% python3 -q
>>> import numpy as np
>>> from numpy import linalg as LA
>>> np.set_printoptions(precision=2, suppress=True, linewidth=200, sign=" ")
>>> A = np.loadtxt("out5.csv", delimiter=",")
>>> A.round(2) + 0
array([[-12.  ,  -2.  ,  -8.  ,   2.  ,  -4.  , -19.99],
       [-11.9 ,  -1.99,  -7.92,   1.98,  -3.92, -19.8 ],
       [ -9.44,  -1.8 ,  -5.83,   1.44,  -1.95, -14.62],
       [ -8.52,  -1.72,  -5.08,   1.24,  -1.3 , -12.77],
       [ -7.25,  -1.6 ,  -4.06,   0.95,  -0.49, -10.28],
       [ -5.62,  -1.41,  -2.8 ,   0.58,   0.36,  -7.25],
       [ -3.51,  -1.1 ,  -1.32,   0.11,   0.97,  -3.75],
       [ -3.32,  -1.06,  -1.19,   0.06,   0.99,  -3.45],
       [ -1.71,  -0.69,  -0.33,  -0.21,   0.77,  -1.41],
       [ -1.59,  -0.66,  -0.28,  -0.23,   0.73,  -1.3 ],
       [ -1.27,  -0.55,  -0.17,  -0.25,   0.58,  -1.  ],
       [ -1.23,  -0.54,  -0.16,  -0.25,   0.56,  -0.96],
       [ -0.01,   0.  ,   0.  ,   0.  ,   0.  ,  -0.01],
       [  0.08,   0.04,   0.  ,   0.04,   0.01,   0.09],
       [  0.1 ,   0.05,   0.  ,   0.05,   0.01,   0.11],
       [  0.13,   0.07,   0.  ,   0.07,   0.01,   0.14],
       [  0.16,   0.08,   0.  ,   0.09,   0.02,   0.17],
       [  0.74,   0.35,   0.04,   0.47,   0.44,   1.06],
       [  1.  ,   0.45,   0.09,   0.66,   0.8 ,   1.59],
       [  1.69,   0.69,   0.32,   1.16,   2.06,   3.28],
       [  1.94,   0.75,   0.43,   1.32,   2.57,   3.94],
       [  2.19,   0.82,   0.55,   1.49,   3.12,   4.64],
       [  2.2 ,   0.82,   0.56,   1.5 ,   3.15,   4.67],
       [  3.1 ,   1.02,   1.06,   2.06,   5.23,   7.29],
       [  3.63,   1.12,   1.4 ,   2.37,   6.55,   8.93],
       [  4.52,   1.26,   2.  ,   2.85,   8.77,  11.71],
       [  4.67,   1.28,   2.11,   2.92,   9.14,  12.17],
       [  4.96,   1.32,   2.31,   3.07,   9.87,  13.08],
       [  5.08,   1.34,   2.4 ,   3.13,  10.18,  13.47],
       [  5.13,   1.35,   2.43,   3.16,  10.3 ,  13.61],
       [  6.02,   1.46,   3.1 ,   3.59,  12.59,  16.48],
       [  6.34,   1.5 ,   3.35,   3.74,  13.42,  17.52],
       [  6.34,   1.5 ,   3.35,   3.74,  13.42,  17.52],
       [  6.82,   1.55,   3.72,   3.95,  14.65,  19.08],
       [ 10.42,   1.88,   6.66,   5.42,  23.94,  30.82],
       [ 11.05,   1.93,   7.19,   5.66,  25.56,  32.89]])
>>> lab = A[:, 0] > np.median(A[:, 0])
>>> r0 = A[lab].mean(axis=0) - A[~lab].mean(axis=0)
>>> r0
array([  8.52,   2.03,   4.45,   2.42,  10.08,  18.21])
>>> np.round((((A - A.mean(axis=0)) @ r0 > 0) == lab).mean(), 2)
np.float64(0.92)
>>> rng = np.random.default_rng(76)
>>> t = rng.uniform(0, 2 * np.pi, 19)
>>> O, _ = LA.qr(np.array([[0.6, 0.1], [-0.8, 2.2], [0.8, -0.8], [-0.8, 0.2], [-0.5, -1.2]]))
>>> M = 3 * np.c_[np.cos(t), np.sin(t)] @ O.T
>>> M.round(2) + 0
array([[ 0.27,  2.43, -0.76,  0.04, -1.56],
       [-1.06,  1.69, -1.53,  1.46,  0.76],
       [ 1.11,  1.23,  0.39, -1.09, -2.22],
       [ 0.9 ,  1.73,  0.02, -0.78, -2.15],
       [-1.33,  0.37, -1.21,  1.57,  1.78],
       [-0.24, -2.45,  0.78, -0.07,  1.53],
       [ 1.31, -0.63,  1.3 , -1.59, -1.63],
       [-0.96,  1.9 , -1.53,  1.37,  0.51],
       [-0.88, -1.76,  0.  ,  0.76,  2.14],
       [ 0.1 , -2.54,  1.09, -0.47,  1.07],
       [-1.07, -1.33, -0.33,  1.04,  2.21],
       [-1.31,  0.7 , -1.33,  1.59,  1.58],
       [-0.11, -2.5 ,  0.91, -0.23,  1.36],
       [-0.49, -2.27,  0.52,  0.24,  1.81],
       [-0.22, -2.46,  0.81, -0.1 ,  1.5 ],
       [-1.14,  1.48, -1.51,  1.52,  0.97],
       [-1.25,  1.08, -1.43,  1.58,  1.32],
       [-0.85, -1.81,  0.04,  0.72,  2.12],
       [-0.26,  2.52, -1.22,  0.66, -0.82]])
>>> G = np.cov(M, rowvar=False)
>>> np.argwhere(np.triu(np.abs(np.corrcoef(M.T)) > 0.8, 1))
array([[ 0,  3],
       [ 2,  3]])
>>> round(float(np.corrcoef(M[:, 3], M[:, 2])[0, 1]), 2)
-0.84
>>> np.round(np.median(M, axis=0), 2) + 0
array([-0.49,  0.37,  0.  ,  0.66,  1.32])
>>> np.argsort(-M.std(axis=0).round(6), kind="stable")
array([ 1,  4,  2,  3,  0])
>>> np.round(LA.eigvalsh(G)[::-1], 2) + 0
array([ 5.17,  3.44,  0.  ,  0.  ,  0.  ])
>>> G.shape
(5, 5)
>>> data = np.array([[-2, -2, -2, -2],
...     [-2, -4, -4, -4],
...     [-2, -4, -6, -6],
...     [-2, -4, -6, -8]])
>>> r0 = np.array([0, 1])
>>> np.cross(data[3, :3], data[0, :3])
array([-4,  8, -4])
>>> np.polyval(r0, data[3])
array([ 1,  1,  1,  1])
>>> evals, vecs = LA.eigh(data)
>>> vec = np.array([1, -5, -1, -3])
>>> vecs * np.abs(evals) @ vecs.T
array([[ 2.,  2.,  2.,  2.],
       [ 2.,  4.,  4.,  4.],
       [ 2.,  4.,  6.,  6.],
       [ 2.,  4.,  6.,  8.]])
>>> LA.eigvalsh(data[1:, 1:])
array([-15.78,  -1.57,  -0.65])
>>> np.abs(data).sum(axis=1).max(), round(float(np.abs(evals).max()), 2)
(np.int64(20), 16.58)
>>> evals, vecs = LA.eig(data)
>>> np.sort(LA.eigvals(LA.inv(data)))
array([-1.77, -1.17, -0.5 , -0.06])
>>> np.round(np.prod(evals), 2)
np.float64(16.0)
>>> mat = np.load("mat.npy")
>>> mat
array([[ 0.4,  3.5, -0.4, -1.1,  1. , -0.1, -0.6, -0.2],
       [ 0.9, -2.5,  0.3,  0.4, -1.6, -0.5, -0.9, -0.5],
       [ 1.8, -4. , -1.4, -0.2, -1.6, -0.7,  2.5,  0.3],
       [ 2.1, -7.5, -2.1,  0.3, -0.2,  0.7, -1.4,  1.1],
       [ 1.1,  4.5,  0.5, -0.2,  0.3, -0.2, -0.1, -1. ],
       [ 1.5,  0. , -0.8,  0.4,  0.6,  0. , -1.1, -0.1],
       [-1.8, -3. ,  1.7,  0.5, -0.8, -2.2,  1.7, -0.9]])
>>> np.round(LA.norm(mat), 2)
np.float64(13.34)
>>> np.count_nonzero(mat)
np.int64(54)
>>> np.zeros(7, 8)
Traceback (most recent call last):
  File "<python-input-37>", line 1, in <module>
    np.zeros(7, 8)
    ~~~~~~~~^^^^^^
TypeError: Cannot interpret '8' as a data type
>>> mat.sum(axis=0)
array([ 6. , -9. , -2.2,  0.1, -2.3, -3. ,  0.1, -1.3])
>>> LA.svd(mat, compute_uv=False)
array([ 11.37,   5.37,   3.31,   2.43,   1.41,   0.93,   0.34])
>>> np.diff(mat, axis=0)
array([[ 0.5, -6. ,  0.7,  1.5, -2.6, -0.4, -0.3, -0.3],
       [ 0.9, -1.5, -1.7, -0.6,  0. , -0.2,  3.4,  0.8],
       [ 0.3, -3.5, -0.7,  0.5,  1.4,  1.4, -3.9,  0.8],
       [-1. , 12. ,  2.6, -0.5,  0.5, -0.9,  1.3, -2.1],
       [ 0.4, -4.5, -1.3,  0.6,  0.3,  0.2, -1. ,  0.9],
       [-3.3, -3. ,  2.5,  0.1, -1.4, -2.2,  2.8, -0.8]])
